In [1]: import numpy as np

In [2]: np.set_printoptions(precision=1, suppress=True, linewidth=120)

In [3]: F = np.loadtxt("block13.csv", delimiter=",")

In [4]: print(F)
[[-1. -2. -3. -3. -3.  2.  0.  2.  0.  3. -1.]
 [ 1.  0. -1. -1. -1.  4.  2.  4.  2.  5.  1.]
 [-1. -2. -3. -3. -3.  2.  0.  2.  0.  3. -1.]
 [-1. -2. -3. -3. -3.  2.  0.  2.  0.  3. -1.]
 [ 0. -1. -2. -2. -2.  3.  1.  3.  1.  4.  0.]
 [ 0. -1. -2. -2. -2.  3.  1.  3.  1.  4.  0.]
 [ 0. -1. -2. -2. -2.  3.  1.  3.  1.  4.  0.]
 [ 0. -1. -2. -2. -2.  3.  1.  3.  1.  4.  0.]
 [-1. -2. -3. -3. -3.  2.  0.  2.  0.  3. -1.]
 [ 1.  0. -1. -1. -1.  4.  2.  4.  2.  5.  1.]]

In [5]: print(np.linalg.matrix_rank(F, rtol=0.1))
2

In [6]: print(np.linalg.cond(F) > 100)
True

In [7]: print([round(float(x), 1) for x in np.linalg.svd(F, compute_uv=False)[:3]])
[21.8, 7.8, 0.0]

In [8]: left, s, Vh = np.linalg.svd(F, full_matrices=False)

In [9]: print(np.round(left.T @ F @ Vh.T, 1) + 0)
[[21.8  0.   0.   0.   0.   0.   0.   0.   0.   0. ]
 [ 0.   7.8  0.   0.   0.   0.   0.   0.   0.   0. ]
 [ 0.   0.   0.   0.   0.   0.   0.   0.   0.   0. ]
 [ 0.   0.   0.   0.   0.   0.   0.   0.   0.   0. ]
 [ 0.   0.   0.   0.   0.   0.   0.   0.   0.   0. ]
 [ 0.   0.   0.   0.   0.   0.   0.   0.   0.   0. ]
 [ 0.   0.   0.   0.   0.   0.   0.   0.   0.   0. ]
 [ 0.   0.   0.   0.   0.   0.   0.   0.   0.   0. ]
 [ 0.   0.   0.   0.   0.   0.   0.   0.   0.   0. ]
 [ 0.   0.   0.   0.   0.   0.   0.   0.   0.   0. ]]

In [10]: print(np.round(left.T @ left, 1) + 0)
[[1. 0. 0. 0. 0. 0. 0. 0. 0. 0.]
 [0. 1. 0. 0. 0. 0. 0. 0. 0. 0.]
 [0. 0. 1. 0. 0. 0. 0. 0. 0. 0.]
 [0. 0. 0. 1. 0. 0. 0. 0. 0. 0.]
 [0. 0. 0. 0. 1. 0. 0. 0. 0. 0.]
 [0. 0. 0. 0. 0. 1. 0. 0. 0. 0.]
 [0. 0. 0. 0. 0. 0. 1. 0. 0. 0.]
 [0. 0. 0. 0. 0. 0. 0. 1. 0. 0.]
 [0. 0. 0. 0. 0. 0. 0. 0. 1. 0.]
 [0. 0. 0. 0. 0. 0. 0. 0. 0. 1.]]

In [11]: print(np.round(np.abs(Vh[0]), 1) + 0)
[0.  0.2 0.3 0.3 0.3 0.4 0.1 0.4 0.1 0.6 0. ]

In [12]: print((s > 1e-8).sum())
2

In [13]: print(left.shape, s.shape, Vh.shape)
(10, 10) (10,) (10, 11)

In [14]: print(np.allclose(left * s @ Vh, F))
True

In [15]: print(np.round(s / s[0], 1) + 0)
[1.  0.4 0.  0.  0.  0.  0.  0.  0.  0. ]

In [16]: feats = np.loadtxt("mat.csv", delimiter=",")

In [17]: print(feats)
[[ 0.  2.  3. -4. -5.  1. -2. -1.  0.  0.]
 [-2.  0.  0.  1. -1.  4.  0.  4. -3.  3.]
 [-3.  0.  0. -5.  0.  3.  4.  0. -4.  3.]
 [ 4. -1.  5.  0. -2.  1. -1. -2. -5.  0.]
 [ 5.  1.  0.  2.  0.  3.  0.  5.  2.  0.]
 [-1. -4. -3. -1. -3.  0. -1. -3.  4.  3.]
 [ 2.  0. -4.  1.  0.  1.  0. -2. -3.  0.]
 [ 1. -4.  0.  2. -5.  3.  2.  0.  1.  4.]
 [ 0.  3.  4.  5. -2. -4.  3. -1.  0. -3.]
 [ 0. -3. -3.  0.  0. -3.  0. -4.  3.  0.]]

In [18]: Q, Rm = np.linalg.qr(feats)

In [19]: print(Q.shape, Rm.shape)
(10, 10) (10, 10)

In [20]: print(np.allclose(Rm.T @ Rm, feats.T @ feats))
True

In [21]: print(np.abs(np.diag(Rm)))
[7.7 7.5 7.7 8.  6.5 7.5 5.2 3.6 1.5 0.5]

In [22]: print(round(float(abs(Rm[0, 0])), 1), round(float(np.linalg.norm(feats[:, 0])), 1))
7.7 7.7

In [23]: M2 = feats / np.sqrt((feats ** 2).mean(axis=1, keepdims=True))

In [24]: print(M2[9])
[ 0.  -1.3 -1.3  0.   0.  -1.3  0.  -1.8  1.3  0. ]

In [25]: print(np.linalg.matrix_rank(M2) == np.linalg.matrix_rank(feats))
True

In [26]: vec = np.array([-1, -1, 1, 1, 3, 3, -3, 3, 4, 1])

In [27]: print(vec @ feats @ vec)
0.0

In [28]: print(np.linalg.svd(feats, compute_uv=False))
[12.7 12.7 10.1 10.1  7.4  7.4  4.1  4.1  0.4  0.4]

In [29]: Q = np.linalg.solve(np.eye(10) - feats, np.eye(10) + feats)

In [30]: print(np.round(Q @ Q.T, 1) + 0)
[[1. 0. 0. 0. 0. 0. 0. 0. 0. 0.]
 [0. 1. 0. 0. 0. 0. 0. 0. 0. 0.]
 [0. 0. 1. 0. 0. 0. 0. 0. 0. 0.]
 [0. 0. 0. 1. 0. 0. 0. 0. 0. 0.]
 [0. 0. 0. 0. 1. 0. 0. 0. 0. 0.]
 [0. 0. 0. 0. 0. 1. 0. 0. 0. 0.]
 [0. 0. 0. 0. 0. 0. 1. 0. 0. 0.]
 [0. 0. 0. 0. 0. 0. 0. 1. 0. 0.]
 [0. 0. 0. 0. 0. 0. 0. 0. 1. 0.]
 [0. 0. 0. 0. 0. 0. 0. 0. 0. 1.]]

In [31]: print(np.round(np.linalg.det(Q), 1))
1.0

In [32]: print(np.count_nonzero(feats))
70

In [33]: print(np.linalg.svd(feats, compute_uv=False))
[12.7 12.7 10.1 10.1  7.4  7.4  4.1  4.1  0.4  0.4]

In [34]: print(feats.sum(axis=0))
[  6.  -6.   2.   1. -18.   9.   5.  -4.  -5.  10.]

In [35]: print(np.diff(feats, axis=0))
[[-2. -2. -3.  5.  4.  3.  2.  5. -3.  3.]
 [-1.  0.  0. -6.  1. -1.  4. -4. -1.  0.]
 [ 7. -1.  5.  5. -2. -2. -5. -2. -1. -3.]
 [ 1.  2. -5.  2.  2.  2.  1.  7.  7.  0.]
 [-6. -5. -3. -3. -3. -3. -1. -8.  2.  3.]
 [ 3.  4. -1.  2.  3.  1.  1.  1. -7. -3.]
 [-1. -4.  4.  1. -5.  2.  2.  2.  4.  4.]
 [-1.  7.  4.  3.  3. -7.  1. -1. -1. -7.]
 [ 0. -6. -7. -5.  2.  1. -3. -3.  3.  3.]]

In [36]: print(feats.mean(axis=0))
[ 0.6 -0.6  0.2  0.1 -1.8  0.9  0.5 -0.4 -0.5  1. ]

In [37]: print(np.abs(feats).max())
5.0

In [38]: f = np.array([1, 0, 2])

In [39]: print(np.cross(feats[5, :3], feats[1, :3]))
[ 0.  6. -8.]

In [40]: print(np.array([np.convolve(row, f, "same") for row in feats]))
[[  2.   3.   0.   1.  -7. -12.   1.  -4.  -2.   0.]
 [  0.  -4.   1.  -1.   6.  -2.  12.  -3.  11.  -6.]
 [  0.  -6.  -5.   0.  -7.   4.   6.   4.   3.  -8.]
 [ -1.  13.  -2.   8.   1.  -5.   0.  -7.  -4. -10.]
 [  1.  10.   4.   0.   7.   0.  11.   2.  10.   4.]
 [ -4.  -5.  -9.  -9.  -2.  -7.  -3.   2.  -3.   8.]
 [  0.   0.   1.  -8.   3.   0.   0.  -3.  -4.  -6.]
 [ -4.   2.  -6.  -5.   7.  -8.   6.   5.   4.   2.]
 [  3.   4.  11.   6.   6.  -1.  -9.   6.  -5.   0.]
 [ -3.  -3.  -6.  -6.  -3.   0. -10.   3.  -8.   6.]]

In [41]: print(np.correlate(feats[5], feats[1], "full"))
[ -3.  -9.  -1. -10. -22. -10. -24. -11.   3. -11.   8.   7.  20.  11.   1.   5.   6.  -8.  -6.]

In [42]: print(np.polyval(f, feats[5]))
[ 3. 18. 11.  3. 11.  2.  3. 11. 18. 11.]
